>>> import numpy as np
>>> from numpy import linalg as LA
>>> np.set_printoptions(precision=1, suppress=True, linewidth=140)
>>> tidy = lambda a: np.round(a, 1) + 0
>>> J = np.loadtxt("sample6.csv", delimiter=",")
>>> print(J)
[[-10.8  -4.3   6.1 -15.1]
 [  6.8  13.  -11.9  -6.7]
 [ 19.3   1.2  -4.8   2.2]
 [ -2.4  17.7  -8.7   1.9]
 [  4.6  13.4  14.1   0. ]
 [-12.5  12.7   0.6  -9. ]
 [ -1.4 -17.3  -9.8  -1.7]
 [ 11.  -11.1  10.3   7. ]
 [ -7.8  16.9  -7.3  -0.1]
 [-11.9 -12.9   1.5  -9.4]
 [  0.9  -8.3  16.4  -7.9]
 [ 11.1  13.1   6.5  -8. ]
 [  8.1  -0.6 -15.2 -10.2]
 [  0.6 -16.2   0.3  11.8]
 [ 11.9  11.8   4.   10.3]
 [  3.2   0.   -3.5 -19.4]
 [ -3.6 -15.  -12.2  -3.6]]
>>> B = np.array([[3, 0], [-2, -1], [3, -1], [1, 2]])
>>> print(LA.matrix_rank(np.vstack([J, B.T])))
4
>>> print(tidy(np.einsum("ij->j", J)))
[ 27.1  14.1 -13.6 -57.9]
>>> print(np.vstack([J, B.T]).shape)
(19, 4)
>>> idx = J[:, 3] > np.median(J[:, 3])
>>> f = J[idx].mean(axis=0) - J[~idx].mean(axis=0)
>>> print(((J - J.mean(axis=0)) @ f > 0).astype(int))
[0 0 1 1 1 0 0 1 1 0 0 1 0 1 1 0 0]
>>> print(tidy((((J - J.mean(axis=0)) @ f > 0) == idx).mean()))
0.9
>>> print(np.argsort(-np.abs(f).round(6), kind="stable"))
[3 0 1 2]
>>> print(tidy(f))
[ 5.4  2.3  1.1 13.8]
>>> Ac = J - J.mean(axis=0)
>>> V = LA.svd(Ac)[2][:1]
>>> B = Ac - Ac @ V.T @ V
>>> print(tidy((Ac @ V.T).std(axis=0)))
[12.4]
>>> print(tidy(np.cov(Ac @ V.T, rowvar=False)))
163.8
>>> print(tidy(LA.norm(B) / LA.norm(Ac)))
0.8
>>> print(tidy(B.std(axis=0)))
[8.6 1.9 9.2 8.3]
>>> f = np.array([7, 9, 9])
>>> print(tidy(np.polyval(f, J[8])))
[ 364.7 2160.4  316.3    8.2]
>>> print(tidy(np.convolve(J[8], f)))
[-54.6  48.1  30.8  85.7 -66.6  -0.9]
>>> Ac = (J - J.mean(axis=0)) / J.std(axis=0)
>>> print(np.argwhere(np.abs(Ac) > 2))
[]
>>> print(Ac.std(axis=0))
[1. 1. 1. 1.]
>>> b = LA.lstsq(np.delete(Ac, 3, axis=1), Ac[:, 3])[0]
>>> print(np.abs(b).argmax())
0
>>> print(tidy(b))
[ 0.4 -0.1  0.1]
>>> X = np.load("dump.npy")
>>> print(X)
[[-1  0  0  0  0]
 [ 0 -2  0  0  0]
 [ 0  0  0  0  0]
 [ 0  0  0  3  0]
 [ 0  0  0  0  2]]
>>> B = X[0, 0] * X[1:] - np.outer(X[1:, 0], X[0])
>>> print(B)
[[ 0  2  0  0  0]
 [ 0  0  0  0  0]
 [ 0  0  0 -3  0]
 [ 0  0  0  0 -2]]
>>> print(X[:, 0] / X[0, 0])
[ 1. -0. -0. -0. -0.]
>>> print(LA.matrix_rank(B), LA.matrix_rank(X))
3 4
>>> mat = np.loadtxt("w.csv", delimiter=",")
>>> print(mat)
[[-1.  1.  1.  1.]
 [ 1. -1.  1.  1.]
 [ 1.  1. -1.  1.]
 [ 1.  1.  1. -1.]]
>>> x0 = np.array([-1, 3, 1, 1])
>>> print((mat * x0).sum(axis=1))
[ 6. -2.  2.  2.]
>>> print((mat @ x0).argmax())
0
>>> print(mat @ x0)
[ 6. -2.  2.  2.]
>>> print(np.sign((mat @ x0).round(6)))
[ 1. -1.  1.  1.]
>>> print(mat @ np.eye(4)[3])
[ 1.  1.  1. -1.]
>>> print(LA.norm(mat @ x0) <= LA.norm(mat, 2) * LA.norm(x0) + 1e-9)
True
>>> print(mat * x0)
[[ 1.  3.  1.  1.]
 [-1. -3.  1.  1.]
 [-1.  3. -1.  1.]
 [-1.  3.  1. -1.]]
